>>> import numpy as np
>>> import numpy.linalg as la
>>> np.set_printoptions(precision=1, suppress=True, linewidth=200, floatmode="fixed")
>>> A = np.load("run18.npy")
>>> print(A)
[[-6  0  0]
 [ 0  2  6]
 [ 0  6 -4]]
>>> q, evecs = la.qr(A[:, :1])[0], la.qr(A[:, 1:])[0]
>>> sv = la.svd(q.T @ evecs, compute_uv=False)
>>> print((sv > 0.9).sum())
0
>>> print(sv.round(1) + 0)
[0.0]
>>> out = la.inv(A)
>>> print(out.round(1) + 0)
[[-0.2  0.0  0.0]
 [ 0.0  0.1  0.1]
 [ 0.0  0.1  0.0]]
>>> print(np.allclose(out, A.T))
False
>>> print(round(la.slogdet(A)[0], 1))
1.0
>>> print(la.det(A) * out)
[[-44.0  -0.0  -0.0]
 [  0.0  24.0  36.0]
 [  0.0  36.0 -12.0]]
>>> print(np.round(la.det(A) * la.det(out), 1))
1.0
>>> feats = np.load("case7.npy")
>>> print(feats)
[[1.0 0.7 0.5 0.3 0.2 0.2 0.1 0.1 0.1 0.0 0.0]
 [0.7 1.0 0.7 0.5 0.3 0.2 0.2 0.1 0.1 0.1 0.0]
 [0.5 0.7 1.0 0.7 0.5 0.3 0.2 0.2 0.1 0.1 0.1]
 [0.3 0.5 0.7 1.0 0.7 0.5 0.3 0.2 0.2 0.1 0.1]
 [0.2 0.3 0.5 0.7 1.0 0.7 0.5 0.3 0.2 0.2 0.1]
 [0.2 0.2 0.3 0.5 0.7 1.0 0.7 0.5 0.3 0.2 0.2]
 [0.1 0.2 0.2 0.3 0.5 0.7 1.0 0.7 0.5 0.3 0.2]
 [0.1 0.1 0.2 0.2 0.3 0.5 0.7 1.0 0.7 0.5 0.3]
 [0.1 0.1 0.1 0.2 0.2 0.3 0.5 0.7 1.0 0.7 0.5]
 [0.0 0.1 0.1 0.1 0.2 0.2 0.3 0.5 0.7 1.0 0.7]
 [0.0 0.0 0.1 0.1 0.1 0.2 0.2 0.3 0.5 0.7 1.0]]
>>> x = np.array([2, -3, -5, -2, 0, -2, 0, -4, 2, 0, 5])
>>> rhs = feats @ x
>>> print(rhs)
[-3.8 -6.7 -8.2 -7.3 -6.1 -5.1 -4.2 -3.6  0.1  1.5  3.7]
>>> print(np.round(la.solve(feats, rhs), 1) + 0)
[ 2.0 -3.0 -5.0 -2.0  0.0 -2.0  0.0 -4.0  2.0  0.0  5.0]
>>> theta = np.radians(30)
>>> Rm = np.eye(11)
>>> Rm[7, 7] = Rm[4, 4] = np.cos(theta)
>>> Rm[7, 4], Rm[4, 7] = -np.sin(theta), np.sin(theta)
>>> print(Rm)
[[ 1.0  0.0  0.0  0.0  0.0  0.0  0.0  0.0  0.0  0.0  0.0]
 [ 0.0  1.0  0.0  0.0  0.0  0.0  0.0  0.0  0.0  0.0  0.0]
 [ 0.0  0.0  1.0  0.0  0.0  0.0  0.0  0.0  0.0  0.0  0.0]
 [ 0.0  0.0  0.0  1.0  0.0  0.0  0.0  0.0  0.0  0.0  0.0]
 [ 0.0  0.0  0.0  0.0  0.9  0.0  0.0  0.5  0.0  0.0  0.0]
 [ 0.0  0.0  0.0  0.0  0.0  1.0  0.0  0.0  0.0  0.0  0.0]
 [ 0.0  0.0  0.0  0.0  0.0  0.0  1.0  0.0  0.0  0.0  0.0]
 [ 0.0  0.0  0.0  0.0 -0.5  0.0  0.0  0.9  0.0  0.0  0.0]
 [ 0.0  0.0  0.0  0.0  0.0  0.0  0.0  0.0  1.0  0.0  0.0]
 [ 0.0  0.0  0.0  0.0  0.0  0.0  0.0  0.0  0.0  1.0  0.0]
 [ 0.0  0.0  0.0  0.0  0.0  0.0  0.0  0.0  0.0  0.0  1.0]]
>>> out = feats @ Rm.T
>>> print(np.allclose(feats @ feats.T, out @ out.T))
True
>>> print(la.svd(feats, compute_uv=False), la.svd(out, compute_uv=False))
[4.3 2.4 1.4 0.9 0.5 0.4 0.3 0.3 0.2 0.1 0.1] [4.3 2.4 1.4 0.9 0.5 0.4 0.3 0.3 0.2 0.1 0.1]
>>> print(out.round(1) + 0)
[[ 1.0  0.7  0.5  0.3  0.2  0.2  0.1  0.0  0.1  0.0  0.0]
 [ 0.7  1.0  0.7  0.5  0.3  0.2  0.2 -0.1  0.1  0.1  0.0]
 [ 0.5  0.7  1.0  0.7  0.5  0.3  0.2 -0.1  0.1  0.1  0.1]
 [ 0.3  0.5  0.7  1.0  0.7  0.5  0.3 -0.2  0.2  0.1  0.1]
 [ 0.2  0.3  0.5  0.7  1.0  0.7  0.5 -0.2  0.2  0.2  0.1]
 [ 0.2  0.2  0.3  0.5  0.9  1.0  0.7  0.1  0.3  0.2  0.2]
 [ 0.1  0.2  0.2  0.3  0.8  0.7  1.0  0.4  0.5  0.3  0.2]
 [ 0.1  0.1  0.2  0.2  0.8  0.5  0.7  0.7  0.7  0.5  0.3]
 [ 0.1  0.1  0.1  0.2  0.5  0.3  0.5  0.5  1.0  0.7  0.5]
 [ 0.0  0.1  0.1  0.1  0.4  0.2  0.3  0.3  0.7  1.0  0.7]
 [ 0.0  0.0  0.1  0.1  0.2  0.2  0.2  0.2  0.5  0.7  1.0]]
>>> print(round(float(la.det(Rm)), 1), round(float(np.trace(Rm)), 1))
1.0 10.7
>>> G = feats.T @ feats
>>> print(np.round(la.eigvalsh(G)[::-1], 1) + 0)
[18.7  5.9  1.9  0.9  0.3  0.1  0.1  0.1  0.0  0.0  0.0]
>>> print(np.round(np.trace(G), 1), np.round((feats ** 2).sum(), 1))
28.0 28.0
>>> x = np.ones(11)
>>> for _ in range(7):
...     x = feats @ x
...     x /= la.norm(x)
...     print(round(x @ feats @ x, 1))
... 
4.3
4.3
4.3
4.3
4.3
4.3
4.3
>>> print(x)
[0.2 0.3 0.3 0.3 0.4 0.4 0.4 0.3 0.3 0.3 0.2]
>>> print(np.round(la.eigvalsh(feats)[-1], 1))
4.3
